% python3 -q
>>> import numpy as np
>>> import numpy.linalg as la
>>> np.set_printoptions(precision=3, suppress=True, linewidth=100)
>>> rd = lambda a: np.round(a, 3) + 0
>>> A = np.loadtxt("sample12.csv", delimiter=",")
>>> A
array([[ -1.2,   0.2,   1.6,  -0.5,   1.1,   0.4,   0. ,   1.5,   0. ,   0.8,   0. ,  -0.5],
       [  0.8,  -1.6,   0.3,   1. ,   0.1,  -0.9,  -0.5,  -0.3,   0.7,   0. ,   0.4,   6. ],
       [ -1.5,  -0.5,   0.1,  -0.5,  -0.2,   0.7,   0.6,   0.3,  -1.1,  -0.2,   0.9,   1.5],
       [ -1.5,  -0.8,   0.2,  -0.8,   1.5,   1.6,   1.2,  -0.2,   0.3,  -1.2,   0.1,   1. ],
       [  0.7,   0.9,  -1.9,  -1.8,   0.9,  -1.4,  -0.9,   0.6,   0.7,  -0.7,  -1.1,  -5. ],
       [  0.1,   0.2,   0.1,  -1.7,   0.2,  -0.7,  -1.4,  -1.2,  -1.2,  -0.8,  -2. ,  -5.5],
       [  0.5,  -1.1,   0.3,  -0.3,  -0.7,  -0.4,   0.3,  -1.2,  -1. ,   0.7,   0.8,   4.5],
       [ -0.4,  -0.5,  -0.6,   0.6,   0.5,   0.5,  -0.6,  -0.2,   0. ,   2.1,   0.4, -14.5],
       [ -1.1,   0.9,  -0.6,   0.6,   1.2,   0.9,   0.9,  -1. ,  -0.1,   0.1,   1.1,  -4.5],
       [ -0.3,   1.2,   0.4,   0.2,  -1. ,  -1.7,   0. ,  -0.4,  -1.3,   1.8,  -1. ,   2.5],
       [ -0.6,   1.3,  -1.1,  -1. ,  -0.3,  -1.6,  -1.5,  -0.3,   0.2,  -1.2,  -1.4,   3. ]])
>>> vec = np.array([-6, 5, 3, -1, -8, 1, -8, -1, 0, 9, -3, 6])
>>> h = np.maximum(A @ vec, 0)
>>> np.flatnonzero(h > 1e-9)
array([ 0,  1,  2,  6,  9, 10])
>>> rd(np.maximum(A @ (3 * vec), 0))
array([ 23.4,  73.5,  27. ,   0. ,   0. ,   0. ,  82.8,   0. ,   0. , 149.1,  96.9])
>>> A * (h > 1e-9)[:, None]
array([[-1.2,  0.2,  1.6, -0.5,  1.1,  0.4,  0. ,  1.5,  0. ,  0.8,  0. , -0.5],
       [ 0.8, -1.6,  0.3,  1. ,  0.1, -0.9, -0.5, -0.3,  0.7,  0. ,  0.4,  6. ],
       [-1.5, -0.5,  0.1, -0.5, -0.2,  0.7,  0.6,  0.3, -1.1, -0.2,  0.9,  1.5],
       [-0. , -0. ,  0. , -0. ,  0. ,  0. ,  0. , -0. ,  0. , -0. ,  0. ,  0. ],
       [ 0. ,  0. , -0. , -0. ,  0. , -0. , -0. ,  0. ,  0. , -0. , -0. , -0. ],
       [ 0. ,  0. ,  0. , -0. ,  0. , -0. , -0. , -0. , -0. , -0. , -0. , -0. ],
       [ 0.5, -1.1,  0.3, -0.3, -0.7, -0.4,  0.3, -1.2, -1. ,  0.7,  0.8,  4.5],
       [-0. , -0. , -0. ,  0. ,  0. ,  0. , -0. , -0. ,  0. ,  0. ,  0. , -0. ],
       [-0. ,  0. , -0. ,  0. ,  0. ,  0. ,  0. , -0. , -0. ,  0. ,  0. , -0. ],
       [-0.3,  1.2,  0.4,  0.2, -1. , -1.7,  0. , -0.4, -1.3,  1.8, -1. ,  2.5],
       [-0.6,  1.3, -1.1, -1. , -0.3, -1.6, -1.5, -0.3,  0.2, -1.2, -1.4,  3. ]])
>>> rd(np.tanh(A @ vec))
array([ 1.,  1.,  1., -1., -1., -1.,  1., -1., -1.,  1.,  1.])
>>> r0 = np.array([1, -1])
>>> rd(np.convolve(A[0], r0))
array([-1.2,  1.4,  1.4, -2.1,  1.6, -0.7, -0.4,  1.5, -1.5,  0.8, -0.8, -0.5,  0.5])
>>> rng = np.random.default_rng(76)
>>> Y = A + rng.integers(-2, 3, (11, 1)) @ rng.integers(-2, 3, (1, 12))
>>> Y
array([[ -1.2,   0.2,   1.6,  -0.5,   1.1,   0.4,   0. ,   1.5,   0. ,   0.8,   0. ,  -0.5],
       [ -1.2,  -3.6,   0.3,  -1. ,   4.1,   3.1,  -2.5,   3.7,  -1.3,   4. ,  -3.6,   6. ],
       [ -1.5,  -0.5,   0.1,  -0.5,  -0.2,   0.7,   0.6,   0.3,  -1.1,  -0.2,   0.9,   1.5],
       [ -3.5,  -2.8,   0.2,  -2.8,   5.5,   5.6,  -0.8,   3.8,  -1.7,   2.8,  -3.9,   1. ],
       [  0.7,   0.9,  -1.9,  -1.8,   0.9,  -1.4,  -0.9,   0.6,   0.7,  -0.7,  -1.1,  -5. ],
       [ -0.9,  -0.8,   0.1,  -2.7,   2.2,   1.3,  -2.4,   0.8,  -2.2,   1.2,  -4. ,  -5.5],
       [ -1.5,  -3.1,   0.3,  -2.3,   3.3,   3.6,  -1.7,   2.8,  -3. ,   4.7,  -3.2,   4.5],
       [ -1.4,  -1.5,  -0.6,  -0.4,   2.5,   2.5,  -1.6,   1.8,  -1. ,   4.1,  -1.6, -14.5],
       [ -3.1,  -1.1,  -0.6,  -1.4,   5.2,   4.9,  -1.1,   3. ,  -2.1,   4.1,  -2.9,  -4.5],
       [  1.7,   3.2,   0.4,   2.2,  -5. ,  -5.7,   2. ,  -4.4,   0.7,  -2.2,   3. ,   2.5],
       [  1.4,   3.3,  -1.1,   1. ,  -4.3,  -5.6,   0.5,  -4.3,   2.2,  -5.2,   2.6,   3. ]])
>>> rd(la.svd(Y - A, compute_uv=False))
array([25.495,  0.   ,  0.   ,  0.   ,  0.   ,  0.   ,  0.   ,  0.   ,  0.   ,  0.   ,  0.   ])
>>> rd(Y - A)
array([[ 0.,  0.,  0.,  0.,  0.,  0.,  0.,  0.,  0.,  0.,  0.,  0.],
       [-2., -2.,  0., -2.,  4.,  4., -2.,  4., -2.,  4., -4.,  0.],
       [ 0.,  0.,  0.,  0.,  0.,  0.,  0.,  0.,  0.,  0.,  0.,  0.],
       [-2., -2.,  0., -2.,  4.,  4., -2.,  4., -2.,  4., -4.,  0.],
       [ 0.,  0.,  0.,  0.,  0.,  0.,  0.,  0.,  0.,  0.,  0.,  0.],
       [-1., -1.,  0., -1.,  2.,  2., -1.,  2., -1.,  2., -2.,  0.],
       [-2., -2.,  0., -2.,  4.,  4., -2.,  4., -2.,  4., -4.,  0.],
       [-1., -1.,  0., -1.,  2.,  2., -1.,  2., -1.,  2., -2.,  0.],
       [-2., -2.,  0., -2.,  4.,  4., -2.,  4., -2.,  4., -4.,  0.],
       [ 2.,  2.,  0.,  2., -4., -4.,  2., -4.,  2., -4.,  4.,  0.],
       [ 2.,  2.,  0.,  2., -4., -4.,  2., -4.,  2., -4.,  4.,  0.]])
